% python3 -q
>>> import numpy as np
>>> import numpy.linalg as la
>>> np.set_printoptions(precision=2, suppress=True, linewidth=120)
>>> mat = np.load("test8.npy")
>>> mat
array([[11, -2, -3,  3],
       [ 2,  7, -2, -2],
       [ 2,  3, 17,  1],
       [ 0,  0, -1,  7]])
>>> proj = np.triu(np.array([[0, 0, 9, -7], [-3, 8, -2, -1], [3, 2, 3, 3], [1, -3, 6, 6]]), 1) + np.eye(4)
>>> other = proj @ mat @ la.inv(proj)
>>> la.matrix_rank(other)
np.int64(4)
>>> np.poly(other)
array([    1.,   -42.,   645., -4286., 10456.])
>>> other
array([[ 29.,  25., -54., 353.],
       [ -2.,   1., -15.,  21.],
       [  2.,   3.,   2.,  33.],
       [  0.,   0.,  -1.,  10.]])
>>> O, V = la.qr(other[:, :2])[0], la.qr(other[:, 2:])[0]
>>> sv = la.svd(O.T @ V, compute_uv=False)
>>> round(float(la.norm(O @ O.T - V @ V.T, 2)), 2)
0.83
>>> (sv > 0.9).sum()
np.int64(1)
>>> np.degrees(np.arccos(sv.clip(0, 1)))
array([ 1.7, 55.7])
>>> other = np.array([[-4, -2, -2], [0, -1, -1]])
>>> cent = np.kron(other, mat)
>>> cent.shape
(8, 12)
>>> la.matrix_rank(cent)
np.int64(8)
>>> round(float(la.norm(cent, 2)), 2), round(la.norm(other, 2) * la.norm(mat, 2), 2)
(87.58, np.float64(87.58))
>>> rng = np.random.default_rng(25)
>>> z = rng.permutation(4)
>>> other = mat[:, z] * rng.choice([-1, 1], 4)
>>> other
array([[  2,   3,  -3,  11],
       [ -7,   2,   2,   2],
       [ -3, -17,  -1,   2],
       [  0,   1,  -7,   0]])
>>> U, _, vt = la.svd(mat.T @ other)
>>> np.round(la.lstsq(mat, other)[0], 2) + 0
array([[ 0.,  0.,  0.,  1.],
       [-1.,  0.,  0.,  0.],
       [ 0., -1.,  0.,  0.],
       [ 0.,  0., -1.,  0.]])
>>> z
array([1, 2, 3, 0])
>>> np.einsum("ii->", mat)
np.int64(42)
>>> round(float(la.det(mat[::-1])), 2)
10456.0
>>> np.round(la.eigvals(mat).sum().real, 2)
np.float64(42.0)
>>> np.kron(np.eye(2, dtype=int), mat)
array([[11, -2, -3,  3,  0,  0,  0,  0],
       [ 2,  7, -2, -2,  0,  0,  0,  0],
       [ 2,  3, 17,  1,  0,  0,  0,  0],
       [ 0,  0, -1,  7,  0,  0,  0,  0],
       [ 0,  0,  0,  0, 11, -2, -3,  3],
       [ 0,  0,  0,  0,  2,  7, -2, -2],
       [ 0,  0,  0,  0,  2,  3, 17,  1],
       [ 0,  0,  0,  0,  0,  0, -1,  7]])
>>> la.eigvals(mat)
array([13.52+0.83j, 13.52-0.83j,  7.48+1.01j,  7.48-1.01j])
>>> cent = np.array([[-1.1, 1.1, -0.9]])
>>> data = np.array([[0], [0], [2], [1], [0], [1], [2], [1], [2], [1], [2], [2], [0]]) @ cent + 0.1 * rng.normal(size=(13, 3))
>>> data.round(2) + 0
array([[ 0.  ,  0.09,  0.1 ],
       [-0.05,  0.22,  0.19],
       [-2.22,  2.18, -1.7 ],
       [-1.13,  1.12, -0.78],
       [ 0.12, -0.05, -0.05],
       [-1.15,  1.1 , -0.89],
       [-2.24,  2.28, -1.8 ],
       [-1.1 ,  0.9 , -1.04],
       [-2.27,  2.24, -1.89],
       [-0.94,  1.11, -0.87],
       [-2.19,  2.25, -1.71],
       [-2.26,  2.36, -1.88],
       [ 0.05, -0.02, -0.02]])
>>> cent = data[[10, 7]].astype(float)
>>> for _ in range(4):
...     z = la.norm(data[:, None] - cent, axis=-1).argmin(axis=1)
...     cent = np.array([data[z == j].mean(axis=0) for j in range(2)])
... 
>>> z
array([1, 1, 0, 1, 1, 1, 0, 1, 0, 1, 0, 0, 1])
>>> np.bincount(z)
array([5, 8])
>>> np.abs(cent[1] - cent[0]).argmax()
np.int64(0)
>>> cent
array([[-2.23,  2.26, -1.79],
       [-0.53,  0.56, -0.42]])
>>> Xc = data - data.mean(axis=0)
>>> V = la.svd(Xc)[2][:1]
>>> other = Xc - Xc @ V.T @ V
>>> (Xc @ V.T).std(axis=0)
array([1.52])
>>> np.cov(Xc @ V.T, rowvar=False)
array(2.5)
>>> Xc = data - data.mean(axis=0)
>>> U, sv, vt = la.svd(Xc, full_matrices=False)
>>> vt[0] * np.sign(vt[0, np.abs(vt[0]).argmax()])
array([ 0.62, -0.6 ,  0.5 ])
>>> np.searchsorted(np.cumsum(sv ** 2) / (sv ** 2).sum(), 0.9) + 1
np.int64(1)
>>> sv
array([5.48, 0.42, 0.19])
>>> np.round((sv ** 2).sum() ** 2 / (sv ** 4).sum(), 2)
np.float64(1.01)
>>> np.abs(U[:, 0]).argmax()
np.int64(4)
>>> np.round(sv ** 2 / (sv ** 2).sum(), 2) + 0
array([0.99, 0.01, 0.  ])
>>> la.matrix_rank(Xc)
np.int64(3)
>>> proj = data @ la.solve(data.T @ data, data.T)
>>> np.round(la.eigvalsh(proj), 2) + 0
array([0., 0., 0., 0., 0., 0., 0., 0., 0., 0., 1., 1., 1.])
>>> round(float(np.trace(proj)), 2)
3.0
>>> np.round(proj @ data[:, 0], 2) + 0
array([ 0.  , -0.05, -2.22, -1.13,  0.12, -1.15, -2.24, -1.1 , -2.27, -0.94, -2.19, -2.26,  0.05])
>>> arr = np.maximum(np.array([[-3, -1],
...     [-2, 1],
...     [-1, -1],
...     [3, 2],
...     [0, 3],
...     [0, 3],
...     [-1, -3],
...     [1, -1],
...     [3, 0],
...     [-1, 3],
...     [1, -3],
...     [-2, -2],
...     [0, 3],
...     [-2, 2],
...     [-2, 1],
...     [-3, 0],
...     [-2, 2],
...     [3, -3],
...     [-3, 1],
...     [-3, -3],
...     [-2, 0],
...     [-1, 0],
...     [-3, -1],
...     [-3, 1],
...     [-3, 2],
...     [3, 0],
...     [0, -3],
...     [1, 2],
...     [-3, -2],
...     [-1, 2],
...     [1, -1],
...     [2, -2]]) @ np.array([[1, 2, 1, 5, 0], [5, 5, 5, 4, 1]]) + np.array([0, 4, 0, 1, 1]), 0)
>>> arr
array([[ 0,  0,  0,  0,  0],
       [ 3,  5,  3,  0,  2],
       [ 0,  0,  0,  0,  0],
       [13, 20, 13, 24,  3],
       [15, 19, 15, 13,  4],
       [15, 19, 15, 13,  4],
       [ 0,  0,  0,  0,  0],
       [ 0,  1,  0,  2,  0],
       [ 3, 10,  3, 16,  1],
       [14, 17, 14,  8,  4],
       [ 0,  0,  0,  0,  0],
       [ 0,  0,  0,  0,  0],
       [15, 19, 15, 13,  4],
       [ 8, 10,  8,  0,  3],
       [ 3,  5,  3,  0,  2],
       [ 0,  0,  0,  0,  1],
       [ 8, 10,  8,  0,  3],
       [ 0,  0,  0,  4,  0],
       [ 2,  3,  2,  0,  2],
       [ 0,  0,  0,  0,  0],
       [ 0,  0,  0,  0,  1],
       [ 0,  2,  0,  0,  1],
       [ 0,  0,  0,  0,  0],
       [ 2,  3,  2,  0,  2],
       [ 7,  8,  7,  0,  3],
       [ 3, 10,  3, 16,  1],
       [ 0,  0,  0,  0,  0],
       [11, 16, 11, 14,  3],
       [ 0,  0,  0,  0,  0],
       [ 9, 12,  9,  4,  3],
       [ 0,  1,  0,  2,  0],
       [ 0,  0,  0,  3,  0]])
>>> # column 2 repeats column 0
>>> Xc = arr - arr.mean(axis=0)
>>> U, sv, vt = la.svd(Xc, full_matrices=False)
>>> round((sv ** 2).sum() ** 2 / (sv ** 4).sum(), 2)
np.float64(1.26)
>>> sv.round(2) + 0
array([65.59, 23.27,  4.29,  1.83,  0.  ])
>>> np.searchsorted(np.cumsum(sv ** 2) / (sv ** 2).sum(), 0.9) + 1
np.int64(2)
>>> D = la.norm(arr[:, None] - arr[None], axis=-1)
>>> la.norm(arr, axis=1)
array([ 0.  ,  6.86,  0.  , 36.37, 31.56, 31.56,  0.  ,  2.24, 19.36, 27.59,  0.  ,  0.  , 31.56, 15.39,  6.86,  1.  ,
       15.39,  4.  ,  4.58,  0.  ,  1.  ,  2.24,  0.  ,  4.58, 13.08, 19.36,  0.  , 26.51,  0.  , 18.19,  2.24,  3.  ])
>>> la.matrix_rank(D ** 2)
np.int64(6)
>>> D.shape
(32, 32)
>>> (D + 1e9 * np.eye(32)).round(6).argmin(axis=1)
array([ 2, 14,  0, 27,  5,  4,  0, 30, 25,  4,  0,  0,  4, 16,  1, 20, 13, 31, 23,  0, 15, 15,  0, 18, 13,  8,  0,  4,
        0, 13,  7, 17])
>>> D[:5, :5]
array([[ 0.  ,  6.86,  0.  , 36.37, 31.56],
       [ 6.86,  0.  ,  6.86, 31.65, 25.63],
       [ 0.  ,  6.86,  0.  , 36.37, 31.56],
       [36.37, 31.65, 36.37,  0.  , 11.45],
       [31.56, 25.63, 31.56, 11.45,  0.  ]])
>>> D.mean(axis=1).argmax()
np.int64(3)
>>> u = np.array([4, 3, 3])
>>> np.correlate(arr[10], arr[1], "full")
array([0, 0, 0, 0, 0, 0, 0, 0, 0])
>>> m1 = rng.normal(size=(13, 5)) + 20 * np.array([-2, 2, -1, 0, 1])
>>> m1
array([[-39.33,  40.2 , -18.39,  -0.51,  20.52],
       [-39.42,  42.11, -18.39,   0.7 ,  21.67],
       [-39.15,  39.22, -19.67,   1.23,  19.48],
       [-38.47,  40.36, -20.63,   0.46,  18.43],
       [-40.69,  38.95, -19.5 ,  -1.02,  18.44],
       [-39.7 ,  39.52, -20.72,  -0.6 ,  21.05],
       [-39.83,  39.25, -17.2 ,   0.49,  21.91],
       [-38.95,  41.37, -20.88,  -0.57,  20.64],
       [-40.08,  40.08, -18.91,  -2.3 ,  19.67],
       [-38.46,  39.53, -19.96,   0.38,  20.32],
       [-39.68,  39.07, -19.67,  -0.6 ,  21.58],
       [-40.63,  40.26, -20.2 ,   1.13,  20.12],
       [-39.29,  39.44, -20.38,  -0.95,  19.83]])
>>> O, V = la.qr(m1[:, :2])[0], la.qr(m1[:, 2:])[0]
>>> sv = la.svd(O.T @ V, compute_uv=False)
>>> (sv > 0.9).sum()
np.int64(1)
>>> Xc = m1 - m1.mean(axis=0)
>>> V = la.svd(Xc)[2][:1]
>>> other = Xc - Xc @ V.T @ V
>>> np.cov(Xc @ V.T, rowvar=False)
array(1.82)
>>> np.round(np.diag(V.T @ V), 2) + 0
array([0.  , 0.04, 0.39, 0.04, 0.53])
>>> round(la.norm(other) / la.norm(Xc), 2)
np.float64(0.79)
>>> G = np.cov(m1, rowvar=False)
>>> np.round(np.corrcoef(m1.T), 2) + 0
array([[ 1.  ,  0.24, -0.26,  0.25, -0.01],
       [ 0.24,  1.  ,  0.  ,  0.15,  0.22],
       [-0.26,  0.  ,  1.  ,  0.04,  0.43],
       [ 0.25,  0.15,  0.04,  1.  ,  0.14],
       [-0.01,  0.22,  0.43,  0.14,  1.  ]])
>>> G.shape
(5, 5)
>>> np.round(np.corrcoef(m1[:, 4], m1[:, 1])[0, 1], 2)
np.float64(0.22)
>>> np.argwhere(np.triu(np.abs(np.corrcoef(m1.T)) > 0.8, 1))
array([], shape=(0, 2), dtype=int64)
>>> D = la.norm(m1[:, None] - m1[None], axis=-1)
>>> D.mean(axis=1).argmax()
np.int64(6)
>>> (D + 1e9 * np.eye(13)).round(6).argmin(axis=1)
array([10,  0,  9,  2, 12, 10,  0,  5,  0,  2,  5,  2,  5])
>>> D.shape
(13, 13)
>>> D[10]
array([2.04, 3.56, 2.84, 3.89, 3.33, 1.27, 2.73, 2.86, 2.88, 2.08, 0.  , 2.78, 1.99])
>>> np.flatnonzero(D[10] < D.mean() / 2)
array([ 5, 10])
>>> A = np.loadtxt("data.csv", delimiter=",")
>>> A
array([[ 2.,  3.,  2.,  2., -5., -1.,  3.],
       [ 5.,  4., -5., -4.,  0.,  3., -1.],
       [ 5., -4.,  0.,  4., -2., -5., -1.]])
>>> def softmax(z):
...     e = np.exp(z - z.max(axis=-1, keepdims=True))
...     return e / e.sum(axis=-1, keepdims=True)
... 
>>> np.round(softmax(10 * A[0]), 2) + 0
array([0. , 0.5, 0. , 0. , 0. , 0. , 0.5])
>>> np.round(softmax(A[0]), 2) + 0
array([0.12, 0.32, 0.12, 0.12, 0.  , 0.01, 0.32])
>>> att = A @ A.T / np.sqrt(7)
>>> softmax(att).round(6).argmax(axis=1)
array([0, 1, 2])
>>> np.round(softmax(att + np.triu(np.full(att.shape, -np.inf), 1)), 2) + 0
array([[1., 0., 0.],
       [0., 1., 0.],
       [0., 0., 1.]])
>>> np.round(softmax(att), 2) + 0
array([[1., 0., 0.],
       [0., 1., 0.],
       [0., 0., 1.]])
>>> other = np.array([[0.5, 1.6], [-0.9, 0.2], [0.7, 1.0]])
>>> cent = np.array([[0.3, 0.8, -0.3, -2.1, 0.4], [-1.1, 1.0, 0.4, -0.5, -0.6]])
>>> M = other @ cent
>>> M
array([[-1.61,  2.  ,  0.49, -1.85, -0.76],
       [-0.49, -0.52,  0.35,  1.79, -0.48],
       [-0.89,  1.56,  0.19, -1.97, -0.32]])
>>> U, sv, vt = la.svd(M)
>>> V = vt[:(sv > 1e-8).sum()]
>>> vec = M[2] + -3 * M[1] + rng.integers(2) * np.eye(5)[0]
>>> vec
array([ 0.58,  3.12, -0.86, -7.34,  1.12])
>>> np.diag(V.T @ V)
array([0.51, 0.37, 0.1 , 0.82, 0.2 ])
>>> W0 = np.load("out17.npy")
>>> W0
array([[ 1.  ,  0.  ,  0.  ,  0.  ,  0.  ,  0.  ],
       [ 0.  ,  1.  ,  0.  ,  0.  ,  0.  ,  0.  ],
       [ 0.  ,  0.  , -0.71,  0.  ,  0.  ,  0.71],
       [ 0.  ,  0.  ,  0.  ,  1.  ,  0.  ,  0.  ],
       [ 0.  ,  0.  ,  0.  ,  0.  ,  1.  ,  0.  ],
       [ 0.  ,  0.  , -0.71,  0.  ,  0.  , -0.71]])
>>> np.argsort(-la.norm(arr, axis=0).round(6), kind="stable")[:3]
array([1, 3, 0])
>>> la.cond(arr) > 100
np.True_
>>> W0[:, 4] @ W0[:, 1]
np.float64(0.0)
>>> round(la.det(W0), 2)
np.float64(1.0)
>>> (la.matrix_power((W0 != 0) + (W0.T != 0) + np.eye(6), 6) > 0).astype(int)
array([[1, 0, 0, 0, 0, 0],
       [0, 1, 0, 0, 0, 0],
       [0, 0, 1, 0, 0, 1],
       [0, 0, 0, 1, 0, 0],
       [0, 0, 0, 0, 1, 0],
       [0, 0, 1, 0, 0, 1]])
>>> J = np.tanh(np.array([[-0.1, -0.7, 0.5],
...     [-0.3, -0.7, 1.5],
...     [-0.7, -0.3, 1.2],
...     [-2.4, 0.8, -0.7],
...     [-1.4, -0.9, -0.5],
...     [-0.1, -1.2, 1.7],
...     [1.3, -0.5, 1.2],
...     [1.0, 0.1, -0.1],
...     [1.3, 0.0, -1.8],
...     [-1.3, 0.5, 0.2],
...     [1.6, 0.1, -0.4],
...     [-1.4, 2.0, 0.1],
...     [0.2, -0.6, -2.1]]) @ np.array([[-1.7, -1.5, -1.3, -0.5, 0.4, -1.0, 1.1],
...     [0.9, -0.7, 1.2, 2.1, 0.5, -0.1, 2.2],
...     [0.1, -0.1, -1.8, -0.9, 0.6, 1.0, 0.7]]))
>>> J
array([[-0.39,  0.53, -0.92, -0.95, -0.09,  0.58, -0.86],
       [ 0.03,  0.66, -1.  , -0.99,  0.41,  0.95, -0.68],
       [ 0.78,  0.81, -0.92, -0.88,  0.28,  0.96, -0.53],
       [ 1.  ,  1.  ,  1.  ,  1.  , -0.75,  0.92, -0.88],
       [ 0.91,  0.99,  0.93, -0.63, -0.86,  0.76, -1.  ],
       [-0.63,  0.68, -1.  , -1.  ,  0.36,  0.96, -0.92],
       [-0.99, -0.94, -1.  , -0.99,  0.76, -0.05,  0.82],
       [-0.92, -0.92, -0.76, -0.2 ,  0.37, -0.8 ,  0.85],
       [-0.98, -0.94,  0.91,  0.75, -0.51, -1.  ,  0.17],
       [ 0.99,  0.92,  0.96,  0.91, -0.15,  0.9 , -0.19],
       [-0.99, -0.98, -0.85, -0.23,  0.42, -0.96,  0.94],
       [ 1.  ,  0.6 ,  1.  ,  1.  ,  0.46,  0.86,  0.99],
       [-0.8 ,  0.32,  0.99,  0.49, -0.9 , -0.98, -0.99]])
>>> other = np.c_[J[:, :1] @ np.array([[3]]), np.array([-2, -2, -2, -2, 0, 1, -1, 0, -1, 2, 0, 0, 1])]
>>> other
array([[-1.17, -2.  ],
       [ 0.09, -2.  ],
       [ 2.33, -2.  ],
       [ 3.  , -2.  ],
       [ 2.73,  0.  ],
       [-1.89,  1.  ],
       [-2.96, -1.  ],
       [-2.77,  0.  ],
       [-2.95, -1.  ],
       [ 2.97,  2.  ],
       [-2.97,  0.  ],
       [ 3.  ,  0.  ],
       [-2.39,  1.  ]])
>>> np.round(la.norm(other - J @ la.lstsq(J, other)[0], axis=0), 2) + 0
array([0.  , 3.68])
>>> la.matrix_rank(np.c_[J, other])
np.int64(8)
